In [1]: import numpy as np

In [2]: np.set_printoptions(suppress=True, linewidth=160)

In [3]: arr = np.loadtxt("a.csv", delimiter=",")

In [4]: print(arr)
[[ 1.05  2.   -2.   -1.    0.    0.   -1.    0.   -2.   -1.  ]
 [ 1.   -0.95  1.   -1.    1.   -2.   -1.   -2.   -1.   -1.  ]
 [-1.   -2.    2.05 -2.   -2.    0.   -2.   -1.    0.   -1.  ]
 [-1.    1.   -2.    1.05  0.    0.    2.   -2.    1.    2.  ]
 [ 2.   -2.    2.    1.    0.05 -1.   -1.    0.    2.    1.  ]
 [-1.    0.    1.    2.   -1.   -0.95  2.    0.   -1.   -1.  ]
 [ 1.    1.    2.   -1.   -1.   -1.   -1.95  0.   -2.   -1.  ]
 [ 2.    2.    0.    0.   -2.   -1.    2.    0.05 -2.    2.  ]
 [ 1.    2.    0.    2.    2.    2.   -1.    0.   -1.95  2.  ]
 [ 1.    2.   -2.   -1.    0.    0.   -1.    0.   -2.   -0.95]]

In [5]: gram = arr.T @ arr

In [6]: print(np.round(np.linalg.eigvalsh(gram)[::-1], 2) + 0)
[60.88 49.31 25.05 24.05 13.19 10.27  8.28  1.8   0.89  0.  ]

In [7]: print(np.allclose(gram, gram.T))
True

In [8]: print((arr @ arr.T).shape)
(10, 10)

In [9]: print(round(np.trace(gram), 2), round((arr ** 2).sum(), 2))
193.73 193.72

In [10]: print((arr - arr.T) / 2)
[[ 0.   0.5 -0.5  0.  -1.   0.5 -1.  -1.  -1.5 -1. ]
 [-0.5  0.   1.5 -1.   1.5 -1.  -1.  -2.  -1.5 -1.5]
 [ 0.5 -1.5  0.   0.  -2.  -0.5 -2.  -0.5  0.   0.5]
 [ 0.   1.   0.   0.  -0.5 -1.   1.5 -1.  -0.5  1.5]
 [ 1.  -1.5  2.   0.5  0.   0.   0.   1.   0.   0.5]
 [-0.5  1.   0.5  1.   0.   0.   1.5  0.5 -1.5 -0.5]
 [ 1.   1.   2.  -1.5  0.  -1.5  0.  -1.  -0.5  0. ]
 [ 1.   2.   0.5  1.  -1.  -0.5  1.   0.  -1.   1. ]
 [ 1.5  1.5  0.   0.5  0.   1.5  0.5  1.   0.   2. ]
 [ 1.   1.5 -0.5 -1.5 -0.5  0.5  0.  -1.  -2.   0. ]]

In [11]: print(np.allclose(arr @ arr.T, arr.T @ arr))
False

In [12]: print(round(np.abs(np.linalg.eigvals(arr)).max(), 2))
4.04

In [13]: print(np.round(np.linalg.det(arr), 2))
-1605.91

In [14]: left, sv, Vt = np.linalg.svd(arr)

In [15]: print(sv.round(2))
[7.8  7.02 5.   4.9  3.63 3.2  2.88 1.34 0.95 0.03]

In [16]: print(np.argmax(sv[:-1] / (sv[1:] + 1e-6)) + 1)
9

In [17]: Y = left[:, :9] @ np.diag(sv[:9]) @ Vt[:9]

In [18]: print(np.linalg.matrix_rank(arr, rtol=0.05))
9

In [19]: print(Y.round(2) + 0)
[[ 1.04  2.   -2.01 -1.    0.   -0.01 -1.01  0.01 -2.01 -0.99]
 [ 1.   -0.95  1.   -1.    1.   -2.   -1.   -2.   -1.   -1.  ]
 [-1.   -2.    2.05 -2.   -2.    0.   -2.   -1.    0.   -1.  ]
 [-1.    1.   -2.    1.05  0.    0.    2.   -2.    1.    2.  ]
 [ 2.   -2.    2.    1.    0.05 -1.   -1.    0.    2.    1.  ]
 [-1.    0.    1.    2.   -1.   -0.95  2.    0.   -1.   -1.  ]
 [ 1.    1.    2.   -1.   -1.   -1.   -1.95  0.   -2.   -1.  ]
 [ 2.    2.    0.    0.   -2.   -1.    2.    0.05 -2.    2.  ]
 [ 1.    2.    0.    2.    2.    2.   -1.    0.   -1.95  2.  ]
 [ 1.01  2.   -1.99 -1.    0.    0.01 -0.99 -0.01 -1.99 -0.96]]

In [20]: print(round(np.linalg.norm(arr, 2) / np.linalg.norm(arr), 2))
0.56

In [21]: print([round(float(x), 2) for x in np.linalg.svd(arr, compute_uv=False)[:3]])
[7.8, 7.02, 5.0]

In [22]: vec = np.array([1, 0, -3, 2, -2, -1, 2, -1, 3, -1])

In [23]: print(np.sign((arr @ vec).round(6)))
[-1. -1. -1.  1.  1.  1. -1.  1. -1. -1.]

In [24]: print(np.round(arr @ (2 * vec), 2))
[ -3.9 -12.  -18.3  28.2   3.8   9.9 -25.8   5.9 -21.7  -4.1]

In [25]: print(arr @ np.eye(10)[3])
[-1.   -1.   -2.    1.05  1.    2.   -1.    0.    2.   -1.  ]

In [26]: print(np.round(arr @ np.ones(10), 2))
[-3.95 -5.95 -8.95  2.05  4.05  0.05 -3.95  3.05  8.05 -3.95]

In [27]: M = np.load("run19.npy")

In [28]: print(M)
[[3 1 3 3 3 2 1 1 1]
 [1 3 1 3 3 3 2 1 1]
 [3 1 3 1 3 3 3 2 1]
 [3 3 1 3 1 3 3 3 2]
 [3 3 3 1 3 1 3 3 3]
 [2 3 3 3 1 3 1 3 3]
 [1 2 3 3 3 1 3 1 3]
 [1 1 2 3 3 3 1 3 1]
 [1 1 1 2 3 3 3 1 3]]

In [29]: # symmetric

In [30]: print(round(float(np.linalg.norm(M) ** 2 / np.linalg.norm(M, 2) ** 2), 2))
1.16

In [31]: print(np.round(np.linalg.norm(M, axis=0), 2))
[6.63 6.63 7.21 7.75 8.06 7.75 7.21 6.63 6.63]

In [32]: print(round(np.linalg.norm(M[6], 1), 2), round(float(np.linalg.norm(M[6], np.inf)), 2))
20.0 3.0

In [33]: print(np.linalg.norm(M, axis=1).argmax())
4

In [34]: print(round(float(np.linalg.norm(M, "nuc")), 2))
40.82

In [35]: print((M + M.T) / 2)
[[3. 1. 3. 3. 3. 2. 1. 1. 1.]
 [1. 3. 1. 3. 3. 3. 2. 1. 1.]
 [3. 1. 3. 1. 3. 3. 3. 2. 1.]
 [3. 3. 1. 3. 1. 3. 3. 3. 2.]
 [3. 3. 3. 1. 3. 1. 3. 3. 3.]
 [2. 3. 3. 3. 1. 3. 1. 3. 3.]
 [1. 2. 3. 3. 3. 1. 3. 1. 3.]
 [1. 1. 2. 3. 3. 3. 1. 3. 1.]
 [1. 1. 1. 2. 3. 3. 3. 1. 3.]]

In [36]: print(M @ M)
[[44 37 43 41 44 43 41 39 35]
 [37 44 39 45 42 43 41 39 39]
 [43 39 52 47 52 45 43 41 41]
 [41 45 47 60 54 55 45 43 43]
 [44 42 52 54 65 54 52 42 44]
 [43 43 45 55 54 60 47 45 41]
 [41 41 43 45 52 47 52 39 43]
 [39 39 41 43 42 45 39 44 37]
 [35 39 41 43 44 41 43 37 44]]

In [37]: print(np.round(np.sort(np.abs(np.linalg.eigvals(M))), 2))
[ 1.03  1.33  1.85  2.2   3.03  3.5   3.89  3.96 20.04]

In [38]: print(np.linalg.matrix_power(M, 2))
[[44 37 43 41 44 43 41 39 35]
 [37 44 39 45 42 43 41 39 39]
 [43 39 52 47 52 45 43 41 41]
 [41 45 47 60 54 55 45 43 43]
 [44 42 52 54 65 54 52 42 44]
 [43 43 45 55 54 60 47 45 41]
 [41 41 43 45 52 47 52 39 43]
 [39 39 41 43 42 45 39 44 37]
 [35 39 41 43 44 41 43 37 44]]

In [39]: vec = np.array([-6, -2, -1, -9, -8, -2, -8, 2, -4])

In [40]: h1 = np.maximum(M @ vec, 0)

In [41]: print(np.maximum(M @ vec, 0) - np.maximum(-M @ vec, 0))
[ -88  -88  -86  -92  -92  -76 -100  -73  -91]

In [42]: print(np.tanh(M @ vec))
[-1. -1. -1. -1. -1. -1. -1. -1. -1.]

In [43]: print(np.flatnonzero(h1 > 1e-9))
[]

In [44]: print(M.T @ h1)
[0 0 0 0 0 0 0 0 0]

In [45]: print(np.maximum(M @ (3 * vec), 0))
[0 0 0 0 0 0 0 0 0]

In [46]: evals, vecs = np.linalg.eigh(M)

In [47]: print(np.unique(evals.round(6) + 0, return_counts=True)[1])
[1 1 1 1 1 1 1 1 1]

In [48]: print(evals.sum(), np.trace(M))
27.0 27

In [49]: print(np.round(np.linalg.eigvalsh(M + 5 * np.eye(9)), 2))
[ 1.11  1.97  6.03  6.33  6.85  7.2   8.5   8.96 25.04]

In [50]: vec = np.array([-1, 0, 1, 2, 2, -2, -2, 1, -1])

In [51]: target = M @ vec

In [52]: print(target)
[ 6  2 -3 -5  0  1  4  7 -4]

In [53]: print(np.round(np.linalg.solve(M, target + M[:, 4]), 2) + 0)
[-1.  0.  1.  2.  3. -2. -2.  1. -1.]

In [54]: print(np.round(np.linalg.solve(M.T, M[1]), 2) + 0)
[0. 1. 0. 0. 0. 0. 0. 0. 0.]

In [55]: feats = np.load("mat.npy")

In [56]: print(feats)
[[  0.19 -11.3    3.75   3.81 -19.05   3.68  -3.68   1.9   -3.56   7.49 -19.05]
 [  0.32 -10.82   3.57   3.67 -18.38   3.46  -3.46   1.84  -3.25   7.14 -18.38]
 [  0.72  -9.24   3.01   3.22 -16.19   2.75  -2.75   1.61  -2.28   6.01 -16.19]
 [  0.82  -8.86   2.87   3.11 -15.66   2.59  -2.59   1.56  -2.06   5.74 -15.66]
 [  1.14  -7.52   2.4    2.72 -13.77   1.99  -1.99   1.36  -1.26   4.8  -13.77]
 [  1.22  -7.13   2.27   2.6  -13.22   1.82  -1.82   1.3   -1.04   4.53 -13.22]
 [  1.55  -5.6    1.74   2.12 -11.     1.15  -1.15   1.06  -0.19   3.48 -11.  ]
 [  1.7   -4.78   1.46   1.85  -9.8    0.81  -0.81   0.92   0.24   2.93  -9.8 ]
 [  2.11  -1.45   0.4    0.64  -4.6   -0.53   0.53   0.32   1.71   0.81  -4.6 ]
 [  2.11  -1.02   0.28   0.47  -3.88  -0.68   0.68   0.23   1.83   0.56  -3.88]
 [  2.11  -1.02   0.28   0.46  -3.87  -0.68   0.68   0.23   1.83   0.55  -3.87]
 [  2.05  -0.27   0.07   0.13  -2.53  -0.93   0.93   0.07   1.98   0.14  -2.53]
 [  1.45   0.75  -0.15  -0.45  -0.1   -1.03   1.03  -0.23   1.6   -0.3   -0.1 ]
 [  0.77   0.61  -0.08  -0.45   0.37  -0.65   0.65  -0.23   0.85  -0.16   0.37]
 [  0.56   0.48  -0.05  -0.38   0.35  -0.49   0.49  -0.19   0.61  -0.1    0.35]
 [  0.41   0.37  -0.03  -0.31   0.3   -0.38   0.38  -0.15   0.44  -0.06   0.3 ]
 [ -0.04  -0.04   0.     0.04  -0.04   0.04  -0.04   0.02  -0.04   0.    -0.04]
 [ -0.38  -0.42  -0.06   0.54  -0.52   0.43  -0.43   0.27  -0.32  -0.12  -0.52]
 [ -0.47  -0.53  -0.11   0.74  -0.69   0.55  -0.55   0.37  -0.36  -0.21  -0.69]
 [ -0.3   -0.39  -1.46   3.32  -1.95   1.08  -1.08   1.66   1.16  -2.93  -1.95]
 [  0.64   0.88  -2.98   5.09  -1.87   0.73  -0.73   2.55   3.62  -5.97  -1.87]
 [  2.58   3.68  -5.57   7.45  -0.78  -0.35   0.35   3.73   8.15 -11.14  -0.78]
 [  3.31   4.77  -6.47   8.18  -0.24  -0.8    0.8    4.09   9.78 -12.95  -0.24]
 [  3.38   4.88  -6.56   8.25  -0.19  -0.85   0.85   4.12   9.94 -13.12  -0.19]]

In [57]: # columns 4 and 10 are equal

In [58]: rng = np.random.default_rng(808989)

In [59]: Y = feats + rng.integers(-2, 3, (24, 9)) @ rng.integers(-2, 3, (9, 11))

In [60]: print(Y.round(2))
[[  1.19 -19.3    8.75   9.81 -19.05  -0.32   2.32   5.9    9.44   3.49 -21.05]
 [ -7.68 -13.82   1.57  13.67 -16.38  10.46  -3.46   4.84  -6.25   2.14 -20.38]
 [  1.72 -10.24  12.01  13.22 -21.19  -0.25   0.25   5.61   5.72   1.01 -12.19]
 [-18.18  -8.86  -2.13   3.11 -10.66  16.59  -4.59  11.56  -0.06  -3.26 -11.66]
 [  9.14 -18.52   2.4   -0.28 -14.77  -1.01   5.01   4.36  -7.26   4.8   -5.77]
 [ 10.22  -3.13   1.27   1.6  -14.22  -8.18  -2.82  -0.7   10.96  -2.47  -9.22]
 [  2.55  -6.6   -2.26  -4.88 -12.    -0.85   4.85   5.06 -13.19   0.48  -4.  ]
 [  5.7   -6.78  -3.54  -6.15  -3.8   -1.19   8.19   2.92  -9.76   3.93  -5.8 ]
 [-10.89   3.55  -3.6   -3.36   4.4    8.47  -3.47   6.32   9.71  -7.19   1.4 ]
 [  2.11  -4.02   4.28  13.47  -7.88  -0.68   5.68   3.23  -3.17  -3.44  -2.88]
 [  5.11  -3.02  -3.72   9.46  -2.87  -0.68  -3.32  -1.77  -0.17  -7.45   0.13]
 [  5.05   1.73   3.07  -5.87  -5.53  -5.93   0.93  -4.93  -4.02   9.14  -9.53]
 [  5.45  -5.25  -2.15   3.55  -4.1   -9.03  13.03   4.77   1.6   -7.3   -2.1 ]
 [ -4.23  -0.39  -7.08 -10.45   2.37  -2.65   5.65   3.77   3.85  -3.16  -4.63]
 [ -3.44   6.48  -2.05   6.62  -8.65   1.51  -6.51  -1.19   3.61  -4.1   -3.65]
 [ -3.59   3.37 -14.03  -4.31  -2.7   -1.38   4.38   4.85   4.44 -10.06  -3.7 ]
 [  3.96   0.96  -1.     0.04  -4.04  -0.96  -3.04  -5.98  -7.04   7.    -6.04]
 [  4.62   0.58  11.94   1.54  -0.52  -4.57   0.57  -2.73  -7.32   5.88   3.48]
 [ -1.47   0.47   2.89  -6.26   8.31  -2.45   4.45   3.37   0.64  -2.21   5.31]
 [ -2.3  -11.39   2.54   7.32  -0.95   4.08   1.92   8.66   2.16  -8.93   8.05]
 [ -1.36  -0.12  -3.98  15.09  -2.87   4.73  -4.73   0.55   6.62  -6.97  -6.87]
 [ 15.58   6.68  -2.57   6.45  -2.78 -13.35   1.35  -2.27   6.15 -11.14   1.22]
 [  6.31   6.77  -6.47  12.18 -11.24  -5.8   -3.2    1.09   6.78 -14.95  -3.24]
 [  6.38  15.88  -2.56   7.25   0.81  -4.85  -9.15  -3.88  20.94 -10.12  -3.19]]

In [61]: print(np.linalg.matrix_rank(Y - feats, tol=1e-8))
9

In [62]: print(np.abs(Y - feats).sum(axis=1))
[53. 45. 53. 70. 50. 52. 49. 53. 76. 42. 39. 49. 54. 47. 49. 56. 40. 45. 41. 52. 34. 46. 40. 59.]
